$ python -q
>>> import numpy as np
>>> import numpy.linalg as la
>>> np.set_printoptions(suppress=True, linewidth=160)
>>> M = np.loadtxt("out17.csv", delimiter=",")
>>> M
array([[ 0.017,  3.009,  0.965],
       [ 0.009,  2.975,  1.003],
       [ 0.048,  2.918,  0.953],
       [-0.054,  3.017,  0.988],
       [ 0.018,  3.006,  0.979],
       [-0.015,  3.075,  0.94 ],
       [ 1.029,  3.037,  4.893],
       [ 1.02 ,  2.957,  5.063],
       [ 0.986,  3.038,  5.024],
       [ 1.143,  2.885,  4.971],
       [ 1.008,  3.045,  4.954],
       [ 1.046,  3.021,  4.977]])
>>> Xs = (M - M.mean(axis=0)) / M.std(axis=0)
>>> np.round(Xs.std(axis=0), 3)
array([1., 1., 1.])
>>> np.argwhere(np.abs(Xs) > 2)
array([[9, 1]])
>>> beta = la.lstsq(np.delete(Xs, 0, axis=1), Xs[:, 0])[0]
>>> round(float(1 - np.var(Xs[:, 0] - np.delete(Xs, 0, axis=1) @ beta)), 3)
0.996
>>> np.abs(beta).argmax()
np.int64(1)
>>> dist = la.norm(M[:, None] - M[None], axis=-1)
>>> np.unravel_index(dist.round(6).argmax(), dist.shape)
(np.int64(5), np.int64(7))
>>> np.round(la.norm(M - M.mean(axis=0), axis=1), 3)
array([2.073, 2.038, 2.079, 2.069, 2.059, 2.107, 1.984, 2.146, 2.101, 2.093, 2.038, 2.069])
>>> dist[1].round(6).argsort(kind="stable")[:4]
array([1, 4, 0, 3])
>>> dist.mean(axis=1).argmax()
np.int64(7)
>>> (dist + 1e9 * np.eye(12)).round(6).argmin(axis=1)
array([ 4,  4,  1,  4,  0,  0, 10,  8, 10, 11, 11, 10])
>>> dist[:5, :5].round(3)
array([[0.   , 0.052, 0.097, 0.075, 0.014],
       [0.052, 0.   , 0.085, 0.077, 0.04 ],
       [0.097, 0.085, 0.   , 0.146, 0.097],
       [0.075, 0.077, 0.146, 0.   , 0.073],
       [0.014, 0.04 , 0.097, 0.073, 0.   ]])
>>> vec = np.array([-3, 2, 2])
>>> y = M @ vec
>>> np.round(la.pinv(M) @ M, 3) + 0
array([[1., 0., 0.],
       [0., 1., 0.],
       [0., 0., 1.]])
>>> rng = np.random.default_rng(73)
>>> y = y + 0.05 * rng.normal(size=12)
>>> y.round(3)
array([ 7.842,  7.968,  7.579,  8.187,  7.933,  7.978, 12.798, 12.932, 13.104, 12.339, 12.893, 12.779])
>>> beta, *_ = la.lstsq(M, y)
>>> round(la.norm(y - M @ beta), 3)
np.float64(0.158)
>>> [round(float(la.norm(la.solve(M.T @ M + lam * np.eye(3), M.T @ y))), 2) for lam in (0, 1, 10, 100)]
[3.75, 2.53, 2.35, 1.67]
>>> proj = M @ la.solve(M.T @ M, M.T)
>>> np.round(proj @ M[:, 0], 3)
array([ 0.017,  0.009,  0.048, -0.054,  0.018, -0.015,  1.029,  1.02 ,  0.986,  1.143,  1.008,  1.046])
>>> np.round(np.diag(proj), 3)
array([0.18 , 0.161, 0.241, 0.333, 0.175, 0.18 , 0.171, 0.261, 0.337, 0.608, 0.181, 0.171])
>>> Xs = M - M.mean(axis=0)
>>> left, s, Vh = la.svd(Xs, full_matrices=False)
>>> (np.sign(left[:, 0]) == np.sign(left[0, 0])).astype(int)
array([1, 1, 1, 1, 1, 1, 0, 0, 0, 0, 0, 0])
>>> s.round(3)
array([7.173, 0.218, 0.096])
>>> np.round(Xs.mean(axis=0), 3) + 0
array([0., 0., 0.])
>>> np.round(Vh[0] * np.sign(Vh[0, np.abs(Vh[0]).argmax()]), 3)
array([ 0.25 , -0.001,  0.968])
>>> np.round(s ** 2 / (s ** 2).sum(), 3) + 0
array([0.999, 0.001, 0.   ])
>>> np.searchsorted(np.cumsum(s ** 2) / (s ** 2).sum(), 0.9) + 1
np.int64(1)
>>> la.matrix_rank(Xs)
np.int64(3)
>>> np.abs(Vh[0]).argmax()
np.int64(2)
